% ipython --no-banner

In [1]: import numpy as np

In [2]: np.set_printoptions(precision=4, suppress=True, linewidth=100, sign=" ")

In [3]: K = np.loadtxt("out7.csv", delimiter=",")

In [4]: K
Out[4]: 
array([[-0.6, -0.2,  0.9,  0.1],
       [-0.8, -0.6, -2. ,  0.4],
       [ 0.9, -0.6,  0.7, -0.5],
       [ 1.5, -1.4,  0.1, -1.5]])

In [5]: hat = np.triu(np.array([[1, 2, 0, 2], [2, 0, 0, 1], [3, 1, 1, 3], [0, 1, 3, 2]]), 1) + np.eye(4)

In [6]: B = hat @ K @ np.linalg.inv(hat)

In [7]: np.poly(B)
Out[7]: array([ 1.   ,  2.   , -1.44 , -3.996, -1.516])

In [8]: round(float(np.linalg.det(B)), 4)
Out[8]: -1.516

In [9]: vec = np.array([2, 0, 2, 3])

In [10]: y = K @ vec

In [11]: y
Out[11]: array([ 0.9, -4.4,  1.7, -1.3])

In [12]: np.round(np.linalg.solve(K, y + K[:, 2]), 4) + 0
Out[12]: array([ 2.,  0.,  3.,  3.])

In [13]: rng = np.random.default_rng(58521)

In [14]: F = np.array([[3, 3, -2, 0, -3, -3, 0, -3],
    ...:     [0, 0, 0, 0, 0, 1, 0, 1],
    ...:     [-2, -3, 1, -2, 1, 1, 2, 2],
    ...:     [-2, 2, 0, -1, 3, -2, 3, 1],
    ...:     [1, 1, -1, -2, 0, 2, -3, 0],
    ...:     [0, 3, -2, -3, -2, -1, 2, -3]]) * (rng.random((6, 8)) < 0.3)

In [15]: F
Out[15]: 
array([[ 3,  0,  0,  0,  0,  0,  0,  0],
       [ 0,  0,  0,  0,  0,  0,  0,  0],
       [-2, -3,  0,  0,  0,  0,  0,  0],
       [-2,  0,  0,  0,  0,  0,  0,  0],
       [ 1,  0,  0,  0,  0,  0, -3,  0],
       [ 0,  3,  0,  0, -2,  0,  0, -3]])

In [16]: # rows and columns are dependent

In [17]: B = np.array([[-2, 2, 2],
    ...:     [3, 3, 2],
    ...:     [3, 2, -2],
    ...:     [2, 1, 0],
    ...:     [1, 0, 2],
    ...:     [-1, -2, 3],
    ...:     [-3, 1, -2],
    ...:     [1, 0, -3]])

In [18]: np.vstack([F, B.T]).shape
Out[18]: (9, 8)

In [19]: np.einsum("ij->j", F)
Out[19]: array([ 0,  0,  0,  0, -2,  0, -3, -3])

In [20]: B.T @ F.T
Out[20]: 
array([[ -6,   0,  -5,   4,   7,   4],
       [  6,   0, -13,  -4,  -1,   9],
       [  6,   0, -10,  -4,   8,  11]])

In [21]: [round(float(x), 4) for x in np.linalg.svd(F, compute_uv=False)[:3]]
Out[21]: [5.3709, 4.1995, 2.8739]

In [22]: U, sv, Vh = np.linalg.svd(F)

In [23]: np.argmax(sv[:-1] / (sv[1:] + 1e-6)) + 1
Out[23]: np.int64(4)

In [24]: B = U[:, :4] @ np.diag(sv[:4]) @ Vh[:4]

In [25]: np.linalg.matrix_rank(F, rtol=0.05)
Out[25]: np.int64(4)

In [26]: J = np.load("arr.npy")

In [27]: J
Out[27]: 
array([[-3.,  0.,  0.,  0.,  0.,  0.,  0.],
       [ 0.,  2.,  2.,  0.,  2.,  1.,  2.],
       [ 0., -1., -2., -1.,  2.,  2., -1.],
       [ 0.,  0.,  0.,  1.,  0.,  0.,  0.],
       [ 0.,  1.,  0.,  2., -1.,  0., -1.],
       [ 0., -2., -1.,  0.,  2.,  1.,  2.],
       [ 0., -1.,  2., -2.,  0., -1., -2.]])

In [28]: np.flatnonzero(np.linalg.matrix_power((J != 0) + (J.T != 0) + np.eye(7), 7)[6])
Out[28]: array([ 1,  2,  3,  4,  5,  6])

In [29]: np.sort(np.linalg.eigvals(J).real)
Out[29]: array([-3.    , -1.7134, -1.7134, -0.9034,  1.    ,  1.1651,  1.1651])

In [30]: (J != 0).astype(int)
Out[30]: 
array([[ 1,  0,  0,  0,  0,  0,  0],
       [ 0,  1,  1,  0,  1,  1,  1],
       [ 0,  1,  1,  1,  1,  1,  1],
       [ 0,  0,  0,  1,  0,  0,  0],
       [ 0,  1,  0,  1,  1,  0,  1],
       [ 0,  1,  1,  0,  1,  1,  1],
       [ 0,  1,  1,  1,  0,  1,  1]])

In [31]: (np.linalg.matrix_power((J != 0) + (J.T != 0) + np.eye(7), 7) > 0).astype(int)
Out[31]: 
array([[ 1,  0,  0,  0,  0,  0,  0],
       [ 0,  1,  1,  1,  1,  1,  1],
       [ 0,  1,  1,  1,  1,  1,  1],
       [ 0,  1,  1,  1,  1,  1,  1],
       [ 0,  1,  1,  1,  1,  1,  1],
       [ 0,  1,  1,  1,  1,  1,  1],
       [ 0,  1,  1,  1,  1,  1,  1]])

In [32]: U, sv, Vh = np.linalg.svd(J, full_matrices=False)

In [33]: (sv > 1e-8).sum()
Out[33]: np.int64(7)

In [34]: np.round(U.T @ U, 4) + 0
Out[34]: 
array([[ 1.,  0.,  0.,  0.,  0.,  0.,  0.],
       [ 0.,  1.,  0.,  0.,  0.,  0.,  0.],
       [ 0.,  0.,  1.,  0.,  0.,  0.,  0.],
       [ 0.,  0.,  0.,  1.,  0.,  0.,  0.],
       [ 0.,  0.,  0.,  0.,  1.,  0.,  0.],
       [ 0.,  0.,  0.,  0.,  0.,  1.,  0.],
       [ 0.,  0.,  0.,  0.,  0.,  0.,  1.]])

In [35]: U.shape, sv.shape, Vh.shape
Out[35]: ((7, 7), (7,), (7, 7))

In [36]: C2 = J.T @ J

In [37]: np.trace(C2), (J ** 2).sum()
Out[37]: (np.float64(77.0), np.float64(77.0))

In [38]: m1 = np.triu(rng.random((7, 7)) < 0.4, 1).astype(int)

In [39]: m1 = m1 + m1.T

In [40]: m1
Out[40]: 
array([[ 0,  0,  0,  0,  1,  1,  0],
       [ 0,  0,  1,  1,  0,  0,  1],
       [ 0,  1,  0,  1,  1,  0,  0],
       [ 0,  1,  1,  0,  0,  0,  0],
       [ 1,  0,  1,  0,  0,  1,  1],
       [ 1,  0,  0,  0,  1,  0,  0],
       [ 0,  1,  0,  0,  1,  0,  0]])

In [41]: # equal to its transpose

In [42]: round(float(np.linalg.eigvalsh(m1).min()), 4)
Out[42]: -2.1922

In [43]: [round(float(np.linalg.det(m1[:i, :i])), 2) + 0 for i in range(1, 8)]
Out[43]: [0.0, 0.0, 0.0, 0.0, -2.0, 3.0, 2.0]

In [44]: m1.sum(axis=0)
Out[44]: array([ 2,  3,  3,  2,  4,  2,  2])

In [45]: low = np.diag(m1.sum(axis=1)) - m1

In [46]: np.round(np.linalg.eigvalsh(low), 4) + 0
Out[46]: array([ 0.    ,  0.6338,  1.7405,  3.    ,  3.3172,  3.8665,  5.442 ])

In [47]: (np.linalg.eigvalsh(low) < 1e-8).sum()
Out[47]: np.int64(1)

In [48]: low
Out[48]: 
array([[ 2,  0,  0,  0, -1, -1,  0],
       [ 0,  3, -1, -1,  0,  0, -1],
       [ 0, -1,  3, -1, -1,  0,  0],
       [ 0, -1, -1,  2,  0,  0,  0],
       [-1,  0, -1,  0,  4, -1, -1],
       [-1,  0,  0,  0, -1,  2,  0],
       [ 0, -1,  0,  0, -1,  0,  2]])

In [49]: f, r1 = low[3], low[6]

In [50]: f @ r1
Out[50]: np.int64(1)

In [51]: f @ f
Out[51]: np.int64(6)

In [52]: p = (f @ r1) / (f @ f) * f

In [53]: round(float((r1 - p) @ f), 4)
Out[53]: 0.0

In [54]: r1 - p
Out[54]: array([ 0.    , -0.8333,  0.1667, -0.3333, -1.    ,  0.    ,  2.    ])

In [55]: B = m1 / np.sqrt((m1 ** 2).mean(axis=1, keepdims=True))

In [56]: m1 - m1.mean(axis=1, keepdims=True)
Out[56]: 
array([[-0.2857, -0.2857, -0.2857, -0.2857,  0.7143,  0.7143, -0.2857],
       [-0.4286, -0.4286,  0.5714,  0.5714, -0.4286, -0.4286,  0.5714],
       [-0.4286,  0.5714, -0.4286,  0.5714,  0.5714, -0.4286, -0.4286],
       [-0.2857,  0.7143,  0.7143, -0.2857, -0.2857, -0.2857, -0.2857],
       [ 0.4286, -0.5714,  0.4286, -0.5714, -0.5714,  0.4286,  0.4286],
       [ 0.7143, -0.2857, -0.2857, -0.2857,  0.7143, -0.2857, -0.2857],
       [-0.2857,  0.7143, -0.2857, -0.2857,  0.7143, -0.2857, -0.2857]])

In [57]: np.linalg.matrix_rank(m1 - m1.mean(axis=1, keepdims=True))
Out[57]: np.int64(6)

In [58]: np.linalg.matrix_rank(B) == np.linalg.matrix_rank(m1)
Out[58]: np.True_

In [59]: np.linalg.norm(B, axis=1)
Out[59]: array([ 2.6458,  2.6458,  2.6458,  2.6458,  2.6458,  2.6458,  2.6458])

In [60]: np.sort(np.abs(np.linalg.eigvals(m1)))
Out[60]: array([ 0.3734,  0.4276,  1.    ,  1.2096,  1.7379,  2.1922,  2.7181])

In [61]: np.linalg.matrix_power(m1, 4)
Out[61]: 
array([[  8,   3,   8,   3,   7,   7,   7],
       [  3,  15,   7,   8,  15,   3,   3],
       [  8,   7,  17,   8,   5,   8,  13],
       [  3,   8,   8,   8,   8,   3,   6],
       [  7,  15,   5,   8,  23,   7,   3],
       [  7,   3,   8,   3,   7,   8,   7],
       [  7,   3,  13,   6,   3,   7,  11]])

In [62]: np.allclose(m1, m1.T)
Out[62]: True

In [63]: m1 @ m1
Out[63]: 
array([[ 2,  0,  1,  0,  1,  1,  1],
       [ 0,  3,  1,  1,  2,  0,  0],
       [ 1,  1,  3,  1,  0,  1,  2],
       [ 0,  1,  1,  2,  1,  0,  1],
       [ 1,  2,  0,  1,  4,  1,  0],
       [ 1,  0,  1,  0,  1,  2,  1],
       [ 1,  0,  2,  1,  0,  1,  2]])

In [64]: np.round(np.linalg.det(m1), 4)
Out[64]: np.float64(2.0)

In [65]: np.allclose(m1 @ m1.T, m1.T @ m1)
Out[65]: True

In [66]: B = np.array([[0, 1, 1, 2, -3, -1, 2, -2],
    ...:     [-3, 2, 2, -3, -2, 1, -3, 1],
    ...:     [-1, 1, 1, -3, 0, 3, -3, 1],
    ...:     [3, 2, -2, -2, -1, 0, 2, -2],
    ...:     [-2, -2, -2, -1, -2, 2, 1, 0],
    ...:     [3, 0, 1, 2, 3, 1, 0, 2],
    ...:     [0, 0, 1, -3, 3, 2, -3, 3],
    ...:     [-3, 0, 3, -1, -3, 3, 2, -2]])

In [67]: A = np.tril(B)

In [68]: A
Out[68]: 
array([[ 0,  0,  0,  0,  0,  0,  0,  0],
       [-3,  2,  0,  0,  0,  0,  0,  0],
       [-1,  1,  1,  0,  0,  0,  0,  0],
       [ 3,  2, -2, -2,  0,  0,  0,  0],
       [-2, -2, -2, -1, -2,  0,  0,  0],
       [ 3,  0,  1,  2,  3,  1,  0,  0],
       [ 0,  0,  1, -3,  3,  2, -3,  0],
       [-3,  0,  3, -1, -3,  3,  2, -2]])

In [69]: B = np.array([[-4, -1, 3],
    ...:     [4, -5, 2],
    ...:     [1, -5, 5],
    ...:     [4, 1, 4],
    ...:     [-2, 1, -4],
    ...:     [-1, -2, -4],
    ...:     [1, 5, -4],
    ...:     [0, 3, -2]])

In [70]: A @ B
Out[70]: 
array([[  0,   0,   0],
       [ 20,  -7,  -5],
       [  9,  -9,   4],
       [-14,  -5,  -5],
       [ -2,  19, -16],
       [-10,  -5,   6],
       [-22, -24, -15],
       [ 16, -18,  -2]])

In [71]: np.einsum("ik,kj->ij", A, B)
Out[71]: 
array([[  0,   0,   0],
       [ 20,  -7,  -5],
       [  9,  -9,   4],
       [-14,  -5,  -5],
       [ -2,  19, -16],
       [-10,  -5,   6],
       [-22, -24, -15],
       [ 16, -18,  -2]])

In [72]: np.linalg.matrix_rank(A @ B)
Out[72]: np.int64(3)

In [73]: B.T @ A.T
Out[73]: 
array([[  0,  20,   9, -14,  -2, -10, -22,  16],
       [  0,  -7,  -9,  -5,  19,  -5, -24, -18],
       [  0,  -5,   4,  -5, -16,   6, -15,  -2]])

In [74]: np.einsum("ik,kj->ji", A, B)
Out[74]: 
array([[  0,  20,   9, -14,  -2, -10, -22,  16],
       [  0,  -7,  -9,  -5,  19,  -5, -24, -18],
       [  0,  -5,   4,  -5, -16,   6, -15,  -2]])

In [75]: np.einsum("ij,ij->i", A, A)
Out[75]: array([  0,  13,   3,  21,  17,  24,  32,  45])

In [76]: np.vstack([A, B.T]).shape
Out[76]: (11, 8)

In [77]: np.linalg.matrix_rank(np.vstack([A, B.T]))
Out[77]: np.int64(8)

In [78]: np.linalg.cond(A) > 100
Out[78]: np.True_

In [79]: lab = rng.permutation(8)

In [80]: lab
Out[80]: array([ 7,  5,  3,  4,  6,  0,  1,  2])

In [81]: B = A[lab][:, lab]

In [82]: np.trace(B)
Out[82]: np.int64(-5)

In [83]: round(np.linalg.det(B), 4), round(float(np.linalg.det(A[lab])), 4)
Out[83]: (np.float64(0.0), 0.0)

In [84]: arr = np.loadtxt("mat.csv", delimiter=",")

In [85]: arr
Out[85]: 
array([[  7.,   1.,  10.,   0.,  11.,  -5.,   1.,  -3.],
       [  2.,  -4.,   5.,  -5.,   6., -10.,  -4.,  -8.],
       [  6.,   0.,   9.,  -1.,  10.,  -6.,   0.,  -4.],
       [  7.,   1.,  10.,   0.,  11.,  -5.,   1.,  -3.],
       [  2.,  -4.,   5.,  -5.,   6., -10.,  -4.,  -8.],
       [  3.,  -3.,   6.,  -4.,   7.,  -9.,  -3.,  -7.],
       [  5.,  -1.,   8.,  -2.,   9.,  -7.,  -1.,  -5.],
       [  8.,   2.,  11.,   1.,  12.,  -4.,   2.,  -2.]])

In [86]: # row 3 repeats row 0

In [87]: U, sv, Vh = np.linalg.svd(arr)

In [88]: evecs = Vh[:(sv > 1e-8).sum()]

In [89]: vec = arr[7] + 5 * arr[0] + rng.integers(2) * np.eye(8)[0]

In [90]: vec
Out[90]: array([ 44.,   7.,  61.,   1.,  67., -29.,   7., -17.])

In [91]: round(np.linalg.norm(vec - evecs.T @ evecs @ vec), 4)
Out[91]: np.float64(0.8952)
